% python3 -q
>>> import numpy as np
>>> np.set_printoptions(suppress=True, linewidth=100)
>>> mat = np.loadtxt("arr.csv", delimiter=",")
>>> print(mat)
[[0. 0. 0. 0. 0.]
 [0. 0. 0. 0. 0.]
 [0. 0. 3. 0. 0.]
 [0. 0. 0. 0. 0.]
 [0. 2. 0. 0. 0.]]
>>> # rows 0 and 1 are equal
>>> W = np.array([[2, 0, 3, -1, -3],
...     [1, 2, 1, 2, 2],
...     [-3, 3, -1, -1, -1],
...     [-2, 0, 0, 3, -2],
...     [-2, 3, 0, 0, 0]])
>>> c = np.array([3, -2, -3, -2, 2])
>>> act = np.maximum(mat @ W + c, 0)
>>> act
array([[3., 0., 0., 0., 2.],
       [3., 0., 0., 0., 2.],
       [0., 7., 0., 0., 0.],
       [3., 0., 0., 0., 2.],
       [5., 2., 0., 2., 6.]])
>>> np.linalg.matrix_rank(act)
np.int64(3)
>>> Z = np.array([[2, 1], [0, 2], [-2, -2], [2, 1], [2, 1]])
>>> print(act @ Z)
[[10.  5.]
 [10.  5.]
 [ 0. 14.]
 [10.  5.]
 [26. 17.]]
>>> Uu, sigma, vt = np.linalg.svd(mat)
>>> sigma
array([3., 2., 0., 0., 0.])
>>> out = Uu[:, :2] @ np.diag(sigma[:2]) @ vt[:2]
>>> round(float(np.linalg.norm(mat - out) / np.linalg.norm(mat)), 4)
0.0
>>> print(np.linalg.matrix_rank(out))
2
>>> round(np.linalg.norm(mat - out, 2), 4), sigma[2]
(np.float64(0.0), np.float64(0.0))
>>> rk = np.linalg.matrix_rank(mat)
>>> print(rk)
2
>>> ns = np.linalg.svd(mat)[2][rk:].T
>>> mat @ ns
array([[0., 0., 0.],
       [0., 0., 0.],
       [0., 0., 0.],
       [0., 0., 0.],
       [0., 0., 0.]])
>>> ns @ ns.T
array([[1., 0., 0., 0., 0.],
       [0., 0., 0., 0., 0.],
       [0., 0., 0., 0., 0.],
       [0., 0., 0., 1., 0.],
       [0., 0., 0., 0., 1.]])
>>> E = np.array([[1, 0, 0, 0], [0, 0, 1, 0], [0, 0, 1, 0], [0, 0, 0, 2]])
>>> np.linalg.cond(mat) > 100
np.True_
>>> print([round(float(x), 4) for x in np.linalg.svd(mat, compute_uv=False)[:3]])
[3.0, 2.0, 0.0]
>>> hat = np.triu(np.array([[-2, -5, 1, -1], [3, 0, -1, 4], [0, 0, 1, 4], [-4, -5, 5, 2]]), 1) + np.eye(4)
>>> out = hat @ E @ np.linalg.inv(hat)
>>> np.trace(out), np.trace(E)
(np.float64(4.0), np.int64(4))
>>> out
array([[  1.,   5.,   0., -21.],
       [  0.,   0.,   0.,   8.],
       [  0.,   0.,   1.,   4.],
       [  0.,   0.,   0.,   2.]])
